>>> import numpy as np
>>> from numpy import linalg as LA
>>> np.set_printoptions(precision=2, suppress=True, linewidth=200, legacy="1.25")
>>> M = np.loadtxt("out11.csv", delimiter=",")
>>> M
array([[ 3., -2.,  0.,  3.,  3., -2.,  1.],
       [ 2.,  1.,  0., -1.,  2., -1., -1.],
       [-3.,  3., -1., -1., -3., -3.,  2.],
       [-3., -3., -2.,  1.,  2., -3.,  2.],
       [ 1., -2.,  1., -2., -3.,  1., -3.],
       [ 3.,  0., -3., -2., -1., -3., -3.],
       [-3., -1.,  1.,  2.,  2.,  3.,  0.],
       [ 2., -1., -2., -2.,  2., -3.,  1.],
       [-3.,  1.,  0.,  2., -1., -2., -1.],
       [ 1.,  1.,  3.,  2.,  3., -3., -1.]])
>>> A2 = M[0, 0] * M[1:] - np.outer(M[1:, 0], M[0])
>>> A2
array([[  0.,   7.,   0.,  -9.,   0.,   1.,  -5.],
       [  0.,   3.,  -3.,   6.,   0., -15.,   9.],
       [  0., -15.,  -6.,  12.,  15., -15.,   9.],
       [  0.,  -4.,   3.,  -9., -12.,   5., -10.],
       [  0.,   6.,  -9., -15., -12.,  -3., -12.],
       [  0.,  -9.,   3.,  15.,  15.,   3.,   3.],
       [  0.,   1.,  -6., -12.,   0.,  -5.,   1.],
       [  0.,  -3.,   0.,  15.,   6., -12.,   0.],
       [  0.,   5.,   9.,   3.,   6.,  -7.,  -4.]])
>>> LA.matrix_rank(A2), LA.matrix_rank(M)
(6, 7)
>>> LA.lstsq(A2[:-1].T, A2[-1])[2]
6
>>> np.unique(A2.round(6), axis=0).shape
(9, 7)
>>> try:
...     LA.inv(A2)
... except LA.LinAlgError as e:
...     print("failed:", e)
... 
failed: Last 2 dimensions of the array must be square
>>> vec = np.array([-5, -5, 2, 6, 3, 3, -3])
>>> h = np.maximum(M @ vec, 0)
>>> np.flatnonzero(h > 1e-9)
array([0, 3, 6, 8, 9])
>>> M.T @ h
array([-214., -117.,   36.,  214.,  200.,  -13.,   32.])
>>> mat = np.load("w.npy")
>>> mat
array([[ 4.  , -4.  ,  2.37,  5.27,  3.63, -2.63,  1.73,  3.  , -0.73],
       [ 4.  , -4.  ,  4.16,  1.68,  1.84, -0.84,  5.32,  3.  , -4.32],
       [ 4.  , -4.  ,  0.39,  9.23,  5.61, -4.61, -2.23,  3.  ,  3.23],
       [ 4.  , -4.  ,  4.08,  1.83,  1.92, -0.92,  5.17,  3.  , -4.17],
       [ 4.  , -4.  ,  3.27,  3.46,  2.73, -1.73,  3.54,  3.  , -2.54],
       [ 4.  , -4.  ,  2.28,  5.43,  3.72, -2.72,  1.57,  3.  , -0.57],
       [ 4.  , -4.  ,  2.02,  5.96,  3.98, -2.98,  1.04,  3.  , -0.04],
       [ 4.  , -4.  ,  2.75,  4.5 ,  3.25, -2.25,  2.5 ,  3.  , -1.5 ],
       [ 4.  , -4.  ,  3.63,  2.75,  2.37, -1.37,  4.25,  3.  , -3.25],
       [ 4.  , -4.  ,  2.93,  4.13,  3.07, -2.07,  2.87,  3.  , -1.87],
       [ 4.  , -4.  ,  2.08,  5.84,  3.92, -2.92,  1.16,  3.  , -0.16]])
>>> U, sig, VT = LA.svd(mat)
>>> sig.round(2) + 0
array([32.05, 13.19,  0.02,  0.  ,  0.  ,  0.  ,  0.  ,  0.  ,  0.  ])
>>> A2 = U[:, :3] @ np.diag(sig[:3]) @ VT[:3]
>>> LA.matrix_rank(mat, rtol=0.05)
2
>>> A2
array([[ 4.  , -4.  ,  2.37,  5.27,  3.63, -2.63,  1.73,  3.  , -0.73],
       [ 4.  , -4.  ,  4.16,  1.68,  1.84, -0.84,  5.32,  3.  , -4.32],
       [ 4.  , -4.  ,  0.39,  9.23,  5.61, -4.61, -2.23,  3.  ,  3.23],
       [ 4.  , -4.  ,  4.08,  1.83,  1.92, -0.92,  5.17,  3.  , -4.17],
       [ 4.  , -4.  ,  3.27,  3.46,  2.73, -1.73,  3.54,  3.  , -2.54],
       [ 4.  , -4.  ,  2.28,  5.43,  3.72, -2.72,  1.57,  3.  , -0.57],
       [ 4.  , -4.  ,  2.02,  5.96,  3.98, -2.98,  1.04,  3.  , -0.04],
       [ 4.  , -4.  ,  2.75,  4.5 ,  3.25, -2.25,  2.5 ,  3.  , -1.5 ],
       [ 4.  , -4.  ,  3.63,  2.75,  2.37, -1.37,  4.25,  3.  , -3.25],
       [ 4.  , -4.  ,  2.93,  4.13,  3.07, -2.07,  2.87,  3.  , -1.87],
       [ 4.  , -4.  ,  2.08,  5.84,  3.92, -2.92,  1.16,  3.  , -0.16]])
>>> round(LA.norm(mat - A2) / LA.norm(mat), 2)
0.0
